% python3 -q
>>> import numpy as np
>>> np.set_printoptions(suppress=True, linewidth=140)
>>> m1 = np.load("dump.npy")
>>> m1
array([[1, 0, 0, 0, 0, 0],
       [2, 1, 0, 0, 0, 0],
       [2, 2, 1, 0, 0, 0],
       [3, 1, 0, 1, 0, 0],
       [3, 2, 3, 0, 1, 0],
       [3, 3, 3, 1, 0, 1]])
>>> Y = np.linalg.inv(m1)
>>> round(np.linalg.slogdet(m1)[0], 2)
np.float64(1.0)
>>> Y.round(2) + 0
array([[ 1.,  0.,  0.,  0.,  0.,  0.],
       [-2.,  1.,  0.,  0.,  0.,  0.],
       [ 2., -2.,  1.,  0.,  0.,  0.],
       [-1., -1.,  0.,  1.,  0.,  0.],
       [-5.,  4., -3.,  0.,  1.,  0.],
       [-2.,  4., -3., -1.,  0.,  1.]])
>>> feats = np.load("mat.npy")
>>> feats.round(2) + 0
array([[-0.93, -1.26, -0.93,  1.98,  0.01,  1.83,  2.1 ,  3.39],
       [-2.96, -2.99,  0.62,  0.3 ,  0.85, -0.23,  2.61,  3.8 ],
       [-4.95, -1.56,  4.23, -2.97,  2.49, -2.14,  0.91,  2.35],
       [-1.85, -3.23, -1.02, -6.77,  4.38, -1.3 ,  5.32, -0.02],
       [ 0.86,  0.26, -2.3 ,  2.53, -0.26,  3.41,  1.89,  2.56],
       [ 1.15, -2.06, -4.24, -2.29,  2.15,  2.01,  5.22,  0.83],
       [-5.26, -3.78,  3.16,  2.  ,  0.  , -1.47,  1.31,  5.68],
       [ 3.77, -1.33, -7.25, -3.55,  2.77,  3.57,  6.68, -0.92],
       [-1.2 , -2.17, -1.18, -1.57,  1.79,  0.61,  3.57,  2.  ],
       [-1.13, -1.87, -1.07, -0.66,  1.33,  0.93,  3.13,  2.34],
       [-2.52, -4.38, -0.9 , -0.53,  1.26, -0.37,  4.27,  3.7 ],
       [ 2.11, -4.09, -6.87, -3.03,  2.52,  2.13,  7.74,  0.81]])
>>> np.allclose(feats[:-1].T @ np.linalg.lstsq(feats[:-1].T, feats[-1])[0], feats[-1])
True
>>> np.abs(np.diag(np.linalg.qr(feats)[1])) > 1e-9
array([ True,  True,  True,  True, False, False, False, False])
>>> J = np.load("data.npy")
>>> J
array([[-1, -6, -1, -6, -1, -6],
       [ 1, -8,  1, -8,  1, -8],
       [-4,  0, -4,  0, -4,  0],
       [-1, -6, -1, -6, -1, -6],
       [ 1, -8,  1, -8,  1, -8],
       [-4,  0, -4,  0, -4,  0]])
>>> # columns 0 and 2 are equal
>>> G = J.T @ J
>>> np.linalg.matrix_rank(G)
np.int64(2)
>>> G
array([[ 36,  -4,  36,  -4,  36,  -4],
       [ -4, 200,  -4, 200,  -4, 200],
       [ 36,  -4,  36,  -4,  36,  -4],
       [ -4, 200,  -4, 200,  -4, 200],
       [ 36,  -4,  36,  -4,  36,  -4],
       [ -4, 200,  -4, 200,  -4, 200]])
>>> A = np.array([[23, 1, 1, 1, 1, 2, -3, -1],
...     [3, 21, 2, 0, 0, -2, -3, 1],
...     [-2, -2, -3, 3, 0, -3, 0, 3],
...     [2, 0, 3, -9, 0, -3, -3, 1],
...     [-1, 3, 1, 2, 18, -3, -1, 1],
...     [1, 2, 0, -3, -2, 10, 0, 1],
...     [-1, -3, 0, 2, 0, -1, -8, -1],
...     [-3, 3, 3, -1, -1, 1, 1, 11]])
>>> np.count_nonzero(A)
np.int64(54)
>>> np.abs(A).max()
np.int64(23)
>>> np.zeros(8, 8)
Traceback (most recent call last):
  File "<python-input-20>", line 1, in <module>
    np.zeros(8, 8)
    ~~~~~~~~^^^^^^
TypeError: Cannot interpret '8' as a data type
>>> round(np.linalg.norm(A), 2)
np.float64(43.28)
>>> np.linalg.matrix_rank(A)
np.int64(8)
>>> A[8]
Traceback (most recent call last):
  File "<python-input-23>", line 1, in <module>
    A[8]
    ~^^^
IndexError: index 8 is out of bounds for axis 0 with size 8
>>> np.unravel_index(np.abs(A).argmax(), A.shape)
(np.int64(0), np.int64(0))
>>> np.round(A.mean(axis=0), 2)
array([ 2.75,  3.12,  0.88, -0.62,  2.  ,  0.12, -2.12,  2.  ])
>>> rng = np.random.default_rng(8025)
>>> idx = rng.permutation(8)
>>> idx
array([4, 2, 1, 3, 6, 7, 0, 5])
>>> Y = A[idx][:, idx]
>>> np.round(np.sort(np.abs(np.linalg.eigvals(Y))), 2)
array([ 2.84,  9.41,  9.41,  9.75, 11.64, 18.81, 19.75, 24.45])
>>> np.trace(Y)
np.int64(63)
>>> A.reshape(2, -1)
array([[23,  1,  1,  1,  1,  2, -3, -1,  3, 21,  2,  0,  0, -2, -3,  1, -2, -2, -3,  3,  0, -3,  0,  3,  2,  0,  3, -9,  0, -3, -3,  1],
       [-1,  3,  1,  2, 18, -3, -1,  1,  1,  2,  0, -3, -2, 10,  0,  1, -1, -3,  0,  2,  0, -1, -8, -1, -3,  3,  3, -1, -1,  1,  1, 11]])
>>> A.reshape(-1, 2)
array([[23,  1],
       [ 1,  1],
       [ 1,  2],
       [-3, -1],
       [ 3, 21],
       [ 2,  0],
       [ 0, -2],
       [-3,  1],
       [-2, -2],
       [-3,  3],
       [ 0, -3],
       [ 0,  3],
       [ 2,  0],
       [ 3, -9],
       [ 0, -3],
       [-3,  1],
       [-1,  3],
       [ 1,  2],
       [18, -3],
       [-1,  1],
       [ 1,  2],
       [ 0, -3],
       [-2, 10],
       [ 0,  1],
       [-1, -3],
       [ 0,  2],
       [ 0, -1],
       [-8, -1],
       [-3,  3],
       [ 3, -1],
       [-1,  1],
       [ 1, 11]])
>>> blk = A.reshape(8, 2, -1)
>>> blk[:, 0]
array([[23,  1,  1,  1],
       [ 3, 21,  2,  0],
       [-2, -2, -3,  3],
       [ 2,  0,  3, -9],
       [-1,  3,  1,  2],
       [ 1,  2,  0, -3],
       [-1, -3,  0,  2],
       [-3,  3,  3, -1]])
>>> blk.shape
(8, 2, 4)
>>> np.einsum("ihd,jhd->hij", blk, blk).shape
(2, 8, 8)
>>> blk.transpose(1, 0, 2)
array([[[23,  1,  1,  1],
        [ 3, 21,  2,  0],
        [-2, -2, -3,  3],
        [ 2,  0,  3, -9],
        [-1,  3,  1,  2],
        [ 1,  2,  0, -3],
        [-1, -3,  0,  2],
        [-3,  3,  3, -1]],

       [[ 1,  2, -3, -1],
        [ 0, -2, -3,  1],
        [ 0, -3,  0,  3],
        [ 0, -3, -3,  1],
        [18, -3, -1,  1],
        [-2, 10,  0,  1],
        [ 0, -1, -8, -1],
        [-1,  1,  1, 11]]])
>>> np.swapaxes(blk, 1, 2)[3]
array([[ 2,  0],
       [ 0, -3],
       [ 3, -3],
       [-9,  1]])
>>> x = np.array([-2, -2, -1, 0, 0, 1, 2, -2])
>>> A @ (2 * x)
array([-102, -120,    4,  -36,  -24,    4,  -14,  -44])
>>> (A * x).sum(axis=1)
array([-51, -60,   2, -18, -12,   2,  -7, -22])
>>> A @ np.eye(8)[1]
array([ 1., 21., -2.,  0.,  3.,  2., -3.,  3.])
>>> np.linalg.norm(A @ x) <= np.linalg.norm(A, 2) * np.linalg.norm(x) + 1e-9
np.True_
>>> np.sign((A @ x).round(6))
array([-1, -1,  1, -1, -1,  1, -1, -1])
>>> (A @ x).argmax()
np.int64(2)
>>> A @ np.ones(8)
array([ 25.,  22.,  -4.,  -9.,  20.,   9., -12.,  14.])
>>> w1 = np.array([[-2, -2, 2, -1, -1, 1],
...     [-1, 2, 1, 2, 2, 0],
...     [1, 2, 1, -1, 2, 1],
...     [-2, 1, 1, 2, 2, -1],
...     [0, -1, 1, -2, -1, 2],
...     [-2, 0, 2, 0, 0, 2],
...     [1, -1, 0, 0, -1, 1],
...     [-1, 2, -1, 1, 2, 1]])
>>> c = np.array([4, 3, 0, 2, 4, 1])
>>> hid = np.maximum(A @ w1 + c, 0)
>>> np.linalg.matrix_rank(hid)
np.int64(6)
>>> (hid > 0).astype(int)
array([[0, 0, 1, 0, 0, 1],
       [0, 1, 1, 1, 1, 0],
       [1, 1, 0, 1, 1, 0],
       [1, 1, 0, 0, 0, 1],
       [1, 0, 1, 0, 1, 1],
       [0, 1, 1, 1, 1, 1],
       [0, 1, 0, 0, 1, 0],
       [0, 1, 0, 1, 1, 1]])
>>> basis = np.array([[1, 0], [0, -2], [2, 2], [1, -2], [-1, 2], [-3, -3]])
>>> (hid @ basis).round(6).argmax(axis=1)
array([0, 0, 0, 0, 1, 0, 1, 0])
>>> hid @ basis
array([[ 32,  32],
       [ 36, -24],
       [  8, -20],
       [  2, -23],
       [-55, -53],
       [-31, -40],
       [ -9,   4],
       [-62, -86]])
>>> data = np.loadtxt("layer5.csv", delimiter=",")
>>> data
array([[ 0.,  2.,  3., -7.],
       [ 1.,  3.,  4., -6.],
       [ 4.,  6.,  7., -3.],
       [ 4.,  6.,  7., -3.],
       [ 4.,  6.,  7., -3.],
       [-1.,  1.,  2., -8.]])
>>> # looks like rank 2
>>> round(float(np.linalg.norm(data, "nuc")), 2)
30.24
>>> round(float(np.linalg.norm(data[4] - data[2])), 2)
0.0
>>> round(np.linalg.norm(data, 1), 2), round(float(np.linalg.norm(data, np.inf)), 2)
(np.float64(30.0), 20.0)
>>> data[4] @ data[2]
np.float64(110.0)
>>> np.round(np.linalg.norm(data, axis=1), 2)
array([ 7.87,  7.87, 10.49, 10.49, 10.49,  8.37])
>>> Y = data + rng.integers(-2, 3, (6, 2)) @ rng.integers(-2, 3, (2, 4))
>>> Y
array([[  2.,   8.,   3., -13.],
       [ -1.,   1.,   4.,  -8.],
       [  5.,   8.,   7.,  -4.],
       [  3.,   2.,   7.,   2.],
       [  6.,  11.,   7.,  -7.],
       [  0.,   3.,   2.,  -9.]])
>>> np.abs(Y - data).sum(axis=1)
array([14.,  6.,  4., 10., 11.,  4.])
>>> np.linalg.matrix_rank(Y - data, tol=1e-8)
np.int64(2)
>>> Uu, sv, Vh = np.linalg.svd(data)
>>> vecs = Vh[:(sv > 1e-8).sum()]
>>> x = data[3] + 3 * data[2] + rng.integers(2) * np.eye(4)[3]
>>> x
array([ 16.,  24.,  28., -11.])
>>> np.round(vecs.T @ vecs, 2)
array([[ 0.25,  0.27,  0.28,  0.2 ],
       [ 0.27,  0.35,  0.39, -0.02],
       [ 0.28,  0.39,  0.45, -0.12],
       [ 0.2 , -0.02, -0.12,  0.94]])
>>> np.round(np.diag(vecs.T @ vecs), 2)
array([0.25, 0.35, 0.45, 0.94])
>>> mat = np.load("block10.npy")
>>> mat
array([[-3,  3, -4,  3, -3,  1, -1,  5,  3],
       [-2, -5,  3,  5, -1, -5, -5,  4,  0],
       [ 2,  2, -3, -5,  5, -3,  2,  5,  3],
       [ 0,  2,  2,  1,  4, -4, -2,  0,  3],
       [ 1, -1,  3,  0,  5, -4,  3, -4,  5],
       [-1, -4, -4, -5,  3,  0,  2,  5, -4],
       [ 2,  2, -3, -5,  5, -3,  2,  5,  3]])
>>> # row 6 repeats row 2
>>> Uu, sv, Vh = np.linalg.svd(mat)
>>> np.argmax(sv[:-1] / (sv[1:] + 1e-6)) + 1
np.int64(6)
>>> Y = Uu[:, :6] @ np.diag(sv[:6]) @ Vh[:6]
>>> np.linalg.matrix_rank(mat, rtol=0.05)
np.int64(6)
>>> np.linalg.matrix_rank(Y)
np.int64(6)
>>> Y.round(2) + 0
array([[-3.,  3., -4.,  3., -3.,  1., -1.,  5.,  3.],
       [-2., -5.,  3.,  5., -1., -5., -5.,  4.,  0.],
       [ 2.,  2., -3., -5.,  5., -3.,  2.,  5.,  3.],
       [ 0.,  2.,  2.,  1.,  4., -4., -2.,  0.,  3.],
       [ 1., -1.,  3.,  0.,  5., -4.,  3., -4.,  5.],
       [-1., -4., -4., -5.,  3.,  0.,  2.,  5., -4.],
       [ 2.,  2., -3., -5.,  5., -3.,  2.,  5.,  3.]])
>>> np.abs(np.diag(np.linalg.qr(mat)[1])) > 1e-9
array([ True,  True,  True,  True,  True,  True, False])
>>> np.linalg.lstsq(mat[:-1].T, mat[-1])[2]
np.int32(6)
>>> np.round(mat @ np.linalg.pinv(mat) @ mat, 2) + 0
array([[-3.,  3., -4.,  3., -3.,  1., -1.,  5.,  3.],
       [-2., -5.,  3.,  5., -1., -5., -5.,  4.,  0.],
       [ 2.,  2., -3., -5.,  5., -3.,  2.,  5.,  3.],
       [ 0.,  2.,  2.,  1.,  4., -4., -2.,  0.,  3.],
       [ 1., -1.,  3.,  0.,  5., -4.,  3., -4.,  5.],
       [-1., -4., -4., -5.,  3.,  0.,  2.,  5., -4.],
       [ 2.,  2., -3., -5.,  5., -3.,  2.,  5.,  3.]])
>>> np.unique(mat.round(6), axis=0).shape
(6, 9)
>>> np.linalg.norm(mat, axis=1).argmax()
np.int64(1)
>>> round(np.linalg.norm(mat) ** 2 / np.linalg.norm(mat, 2) ** 2, 2)
np.float64(2.48)
>>> round(np.linalg.norm(mat[0], 1), 2), round(np.linalg.norm(mat[0], np.inf), 2)
(np.float64(26.0), np.float64(5.0))
>>> E = np.loadtxt("sample4.csv", delimiter=",")
>>> E
array([[-4., -8., -4.],
       [ 0.,  0.,  0.],
       [-2., -4., -2.],
       [-2., -4., -2.],
       [-2., -4., -2.],
       [-4., -8., -4.],
       [-4., -8., -4.],
       [-4., -8., -4.],
       [ 0.,  0.,  0.],
       [ 0.,  0.,  0.]])
>>> # rows 2 and 3 are equal
>>> np.round(E @ np.linalg.pinv(E) @ E, 2)
array([[-4., -8., -4.],
       [ 0.,  0.,  0.],
       [-2., -4., -2.],
       [-2., -4., -2.],
       [-2., -4., -2.],
       [-4., -8., -4.],
       [-4., -8., -4.],
       [-4., -8., -4.],
       [ 0.,  0.,  0.],
       [ 0.,  0.,  0.]])
>>> try:
...     np.linalg.inv(E)
... except np.linalg.LinAlgError as e:
...     print(e)
... 
Last 2 dimensions of the array must be square
>>> np.abs(np.diag(np.linalg.qr(E)[1])) > 1e-9
array([ True, False, False])
>>> np.linalg.lstsq(E[:-1].T, E[-1])[2]
np.int32(1)
>>> np.allclose(E[:-1].T @ np.linalg.lstsq(E[:-1].T, E[-1])[0], E[-1])
True
>>> np.round(np.trace(np.linalg.pinv(E) @ E), 2)
np.float64(1.0)
>>> Ac = E - E.mean(axis=0)
>>> Uu, sv, Vh = np.linalg.svd(Ac, full_matrices=False)
>>> np.abs(Vh[0]).argmax()
np.int64(1)
>>> np.round(Ac.mean(axis=0), 2) + 0
array([0., 0., 0.])
>>> round((sv ** 2).sum() ** 2 / (sv ** 4).sum(), 2)
np.float64(1.0)
>>> u = np.array([1, 3])
>>> np.round(np.polyval(u, feats[2]), 2)
array([-1.95,  1.44,  7.23,  0.03,  5.49,  0.86,  3.91,  5.35])
>>> dist = np.linalg.norm(E[:, None] - E[None], axis=-1)
>>> dist.shape
(10, 10)
>>> np.round(np.linalg.norm(E - E.mean(axis=0), axis=1), 2)
array([4.41, 5.39, 0.49, 0.49, 0.49, 4.41, 4.41, 4.41, 5.39, 5.39])
>>> dist[5].round(6).argsort(kind="stable")[:4]
array([0, 5, 6, 7])
>>> np.unravel_index(dist.round(6).argmax(), dist.shape)
(np.int64(0), np.int64(1))
>>> (dist + 1e9 * np.eye(10)).round(6).argmin(axis=1)
array([5, 8, 3, 2, 2, 0, 0, 0, 1, 1])
>>> dist[5].round(2)
array([0. , 9.8, 4.9, 4.9, 4.9, 0. , 0. , 0. , 9.8, 9.8])
>>> np.round(np.linalg.norm(E, axis=1), 2)
array([9.8, 0. , 4.9, 4.9, 4.9, 9.8, 9.8, 9.8, 0. , 0. ])
